% python3 -q
>>> import numpy as np
>>> np.set_printoptions(suppress=True, linewidth=160)
>>> m1 = np.array([[0.5, 1.7, -0.3, -1.0],
...     [-1.8, -0.7, 0.4, 2.4],
...     [-1.1, -0.9, 0.6, 0.0],
...     [-1.7, -0.8, 0.5, 1.3]])
>>> m1
array([[ 0.5,  1.7, -0.3, -1. ],
       [-1.8, -0.7,  0.4,  2.4],
       [-1.1, -0.9,  0.6,  0. ],
       [-1.7, -0.8,  0.5,  1.3]])
>>> q = m1.astype(float).copy()
>>> for j in range(4):
...     q[:, j] -= q[:, :j] @ (q[:, :j].T @ q[:, j])
...     q[:, j] /= np.linalg.norm(q[:, j])
... 
>>> np.round(q.T @ q, 2) + 0
array([[1., 0., 0., 0.],
       [0., 1., 0., 0.],
       [0., 0., 1., 0.],
       [0., 0., 0., 1.]])
>>> x = np.array([-2, 1, 1, -1])
>>> target = m1 @ x
>>> c, lr = np.zeros(4), 1 / np.linalg.norm(m1, 2) ** 2
>>> for i in range(8):
...     c -= lr * m1.T @ (m1 @ c - target)
...     if i % 2 == 0: print(i, round(np.linalg.norm(m1 @ c - target), 2))
... 
0 2.54
2 2.25
4 2.01
6 1.78
>>> c.round(2)
array([-0.91,  0.32,  0.32, -0.2 ])
>>> round(np.linalg.cond(m1), 2)
np.float64(75.56)
>>> hat = np.triu(np.array([[-2, 1, 0, -1], [-1, -1, -1, 1], [-2, 0, 1, 2], [1, 0, -1, 0]]), 1) + np.eye(4)
>>> B = hat @ m1 @ np.linalg.inv(hat)
>>> print(np.round(np.trace(B), 2), round(float(np.trace(m1)), 2))
1.7 1.7
>>> print(round(float(np.linalg.det(B)), 2))
-0.35
>>> np.round(np.poly(B), 2)
array([ 1.  , -1.7 ,  3.36,  2.42, -0.35])
>>> print(np.round(hat @ m1 - m1 @ hat, 2))
[[-0.1 -0.4  1.6  0.5]
 [-0.6  1.9 -0.8 -0.6]
 [-3.4 -0.5  0.1  1.2]
 [ 0.   1.7 -0.8 -1.9]]
>>> B.round(2)
array([[  0.4,   1.4,   1. ,  -2.9],
       [ -2.4,   1.8,   2.1,  -4.7],
       [ -4.5,   2. ,   3.6, -11.1],
       [ -1.7,   0.9,   1.4,  -4.1]])
>>> mat = np.array([[-4, -6, -4, 0, 6], [0, 0, 0, 0, 0], [0, 0, 0, 0, 0]])
>>> # row 0 dominates
>>> x = np.array([-3, 0, 2, 0, 3])
>>> h1 = np.maximum(mat @ x, 0)
>>> print(h1)
[22  0  0]
>>> print(np.flatnonzero(h1 > 1e-9))
[0]
>>> print(mat.T @ h1)
[ -88 -132  -88    0  132]
>>> Uu, s, Vh = np.linalg.svd(mat)
>>> evecs = Vh[:(s > 1e-8).sum()]
>>> rng = np.random.default_rng(3242)
>>> x = mat[2] + -3 * mat[0] + rng.integers(2) * np.eye(5)[1]
>>> print(x)
[ 12.  19.  12.   0. -18.]
>>> np.round(evecs.T @ evecs, 2)
array([[ 0.15,  0.23,  0.15,  0.  , -0.23],
       [ 0.23,  0.35,  0.23,  0.  , -0.35],
       [ 0.15,  0.23,  0.15,  0.  , -0.23],
       [ 0.  ,  0.  ,  0.  ,  0.  ,  0.  ],
       [-0.23, -0.35, -0.23,  0.  ,  0.35]])
>>> np.allclose(evecs.T @ evecs @ x, x)
False
>>> np.round(np.diag(evecs.T @ evecs), 2)
array([0.15, 0.35, 0.15, 0.  , 0.35])
>>> B = np.array([[-1, 1, 2], [2, -1, 1], [2, 1, -1], [-1, -2, 1], [2, 0, -1]])
>>> np.einsum("ij->j", mat)
array([-4, -6, -4,  0,  6])
>>> mat @ B
array([[ -4,  -2, -16],
       [  0,   0,   0],
       [  0,   0,   0]])
>>> Uu, s, Vh = np.linalg.svd(mat)
>>> np.argmax(s[:-1] / (s[1:] + 1e-6)) + 1
np.int64(1)
>>> B = Uu[:, :1] @ np.diag(s[:1]) @ Vh[:1]
>>> np.round(np.linalg.norm(mat - B) / np.linalg.norm(mat), 2)
np.float64(0.0)
>>> np.linalg.matrix_rank(B)
np.int64(1)
>>> np.round(np.linalg.norm(mat - B, 2), 2), s[1]
(np.float64(0.0), np.float64(0.0))
>>> B
array([[-4., -6., -4.,  0.,  6.],
       [ 0.,  0.,  0.,  0.,  0.],
       [ 0.,  0.,  0.,  0.,  0.]])
>>> E = np.loadtxt("sample9.csv", delimiter=",")
>>> E
array([[-2.,  0., -2.,  2., -3., -3.],
       [ 0., -2.,  0., -2.,  2., -3.],
       [-2.,  0., -2.,  0., -2.,  2.],
       [ 2., -2.,  0., -2.,  0., -2.],
       [-3.,  2., -2.,  0., -2.,  0.],
       [-3., -3.,  2., -2.,  0., -2.]])
>>> B = E[0, 0] * E[1:] - np.outer(E[1:, 0], E[0])
>>> B
array([[  0.,   4.,   0.,   4.,  -4.,   6.],
       [  0.,   0.,   0.,   4.,  -2., -10.],
       [  0.,   4.,   4.,   0.,   6.,  10.],
       [  0.,  -4.,  -2.,   6.,  -5.,  -9.],
       [  0.,   6., -10.,  10.,  -9.,  -5.]])
>>> np.linalg.matrix_rank(B), np.linalg.matrix_rank(E)
(np.int64(5), np.int64(6))
>>> print(np.flatnonzero(~B.round(6).any(axis=1)))
[]
>>> W0 = (rng.random((6, 6)) < 0.3) + np.eye(6)
>>> W0 /= W0.sum(axis=1, keepdims=True)
>>> W0.round(2)
array([[0.5 , 0.  , 0.  , 0.5 , 0.  , 0.  ],
       [0.  , 0.33, 0.  , 0.33, 0.  , 0.33],
       [0.  , 0.  , 1.  , 0.  , 0.  , 0.  ],
       [0.5 , 0.  , 0.  , 0.5 , 0.  , 0.  ],
       [0.  , 0.  , 0.33, 0.  , 0.67, 0.  ],
       [0.33, 0.  , 0.  , 0.33, 0.  , 0.33]])
>>> # rows and columns are dependent
>>> np.linalg.matrix_rank(W0)
np.int64(5)
>>> W0[6]
Traceback (most recent call last):
  File "<python-input-56>", line 1, in <module>
    W0[6]
    ~~^^^
IndexError: index 6 is out of bounds for axis 0 with size 6
>>> np.round(W0.mean(axis=0), 2)
array([0.22, 0.06, 0.22, 0.28, 0.11, 0.11])
>>> print(np.round(W0 - W0[0], 2))
[[ 0.    0.    0.    0.    0.    0.  ]
 [-0.5   0.33  0.   -0.17  0.    0.33]
 [-0.5   0.    1.   -0.5   0.    0.  ]
 [ 0.    0.    0.    0.    0.    0.  ]
 [-0.5   0.    0.33 -0.5   0.67  0.  ]
 [-0.17  0.    0.   -0.17  0.    0.33]]
>>> np.round(W0.sum(axis=0), 2)
array([1.33, 0.33, 1.33, 1.67, 0.67, 0.67])
>>> Uu, s, Vh = np.linalg.svd(W0)
>>> s.round(2) + 0
array([1.16, 1.09, 0.61, 0.53, 0.22, 0.  ])
>>> print(np.argmax(s[:-1] / (s[1:] + 1e-6)) + 1)
5
>>> B = Uu[:, :5] @ np.diag(s[:5]) @ Vh[:5]
>>> np.round(np.linalg.norm(W0 - B, 2), 2), round(float(s[5]), 2)
(np.float64(0.0), 0.0)
>>> np.round(np.linalg.norm(W0 - B) / np.linalg.norm(W0), 2)
np.float64(0.0)
>>> np.argsort(-np.linalg.norm(W0, axis=0).round(6), kind="stable")[:3]
array([2, 3, 0])
>>> arr = np.array([[2, 0, -3, -1, 2], [2, -3, 0, 3, 0], [1, 1, -3, 2, -1]])
>>> print(arr)
[[ 2  0 -3 -1  2]
 [ 2 -3  0  3  0]
 [ 1  1 -3  2 -1]]
>>> B = arr / np.sqrt((arr ** 2).mean(axis=1, keepdims=True))
>>> arr - arr.mean(axis=1, keepdims=True)
array([[ 2. ,  0. , -3. , -1. ,  2. ],
       [ 1.6, -3.4, -0.4,  2.6, -0.4],
       [ 1. ,  1. , -3. ,  2. , -1. ]])
>>> B = arr + rng.integers(-2, 3, (3, 2)) @ rng.integers(-2, 3, (2, 5))
>>> B
array([[-2, -2, -5,  1,  0],
       [ 2, -1,  2,  7,  2],
       [ 3,  3, -1,  3,  1]])
>>> B - arr
array([[-4, -2, -2,  2, -2],
       [ 0,  2,  2,  4,  2],
       [ 2,  2,  2,  1,  2]])
>>> print(np.abs(B - arr).sum(axis=1))
[12 10  9]
>>> np.linalg.matrix_rank(B - arr, tol=1e-8)
np.int64(2)
>>> B = W0 / np.sqrt((W0 ** 2).mean(axis=1, keepdims=True))
>>> print(B[3].round(2))
[1.73 0.   0.   1.73 0.   0.  ]
